>>> import numpy as np
>>> np.set_printoptions(precision=1, suppress=True, linewidth=140)
>>> mat = np.loadtxt("dump.csv", delimiter=",")
>>> mat
array([[ 0. ,  0.9, -2.4, -1.5],
       [ 1.7, -1.8,  0.4, -1.7],
       [ 0. , -1.9, -1.7,  1.6],
       [-2.5, -1.2,  0.3, -1.1]])
>>> np.count_nonzero(mat)
np.int64(14)
>>> mat[4]
Traceback (most recent call last):
  File "<python-input-5>", line 1, in <module>
    mat[4]
    ~~~^^^
IndexError: index 4 is out of bounds for axis 0 with size 4
>>> mat.sum(axis=1)
array([-3.1, -1.4, -2. , -4.5])
>>> np.zeros(4, 4)
Traceback (most recent call last):
  File "<python-input-7>", line 1, in <module>
    np.zeros(4, 4)
    ~~~~~~~~^^^^^^
TypeError: Cannot interpret '4' as a data type
>>> round(np.linalg.norm(mat), 1)
np.float64(6.0)
>>> mat - mat[0]
array([[ 0. ,  0. ,  0. ,  0. ],
       [ 1.7, -2.6,  2.9, -0.2],
       [ 0. , -2.8,  0.8,  3.1],
       [-2.5, -2.1,  2.7,  0.4]])
>>> round(float(np.abs(mat).max()), 1)
2.5
>>> np.unravel_index(np.abs(mat).argmax(), mat.shape)
(np.int64(3), np.int64(0))
>>> O, V = np.linalg.qr(mat[:, :1])[0], np.linalg.qr(mat[:, 1:])[0]
>>> sigma = np.linalg.svd(O.T @ V, compute_uv=False)
>>> round(float(np.linalg.norm(O @ O.T - V @ V.T, 2)), 1)
1.0
>>> sigma.round(1) + 0
array([0.])
>>> np.degrees(np.arccos(sigma.clip(0, 1)))
array([90.])
>>> (sigma > 0.9).sum()
np.int64(0)
>>> F = np.loadtxt("run13.csv", delimiter=",")
>>> F
array([[-1. ,  1.5,  0.3,  0.1,  0.1,  0.8,  0.4],
       [ 1. , -1.1, -0.7,  0.9,  1.3,  0.4, -0.7],
       [ 2.5,  0.2,  0.2,  1.5,  0.7,  0.3,  0.5],
       [-1. ,  1.7,  0.8,  0.1,  0.5,  0.5,  0. ],
       [-1.4,  0.7,  0.8,  0.9,  0.1,  0.8,  0.8],
       [ 0.2,  0.1, -1.6, -0.1,  1.9,  0.9,  1.2],
       [ 0.1,  0.3,  0.5,  2.5, -0.4, -1.3,  2. ]])
>>> M2 = np.array([[-1, 2, 2],
...     [4, 0, 1],
...     [4, 3, -5],
...     [-3, 5, 0],
...     [-3, 3, 3],
...     [-2, 3, -4],
...     [-3, -2, 0]])
>>> np.einsum("ij,ij->i", F, F)
array([ 4.2,  5.8,  9.4,  5. ,  5.2,  8.5, 12.4])
>>> np.vstack([F, M2.T]).shape
(10, 7)
>>> F @ M2
array([[  4.8,   1.3,  -4.9],
       [-13.5,  10.9,   6.7],
       [ -9.6,  15.1,   5.1],
       [  8.2,   3.9,  -4.8],
       [  0.4,   5.2,  -9. ],
       [-17. ,   1.1,  10.6],
       [ -6.6,   5.1,   2. ]])
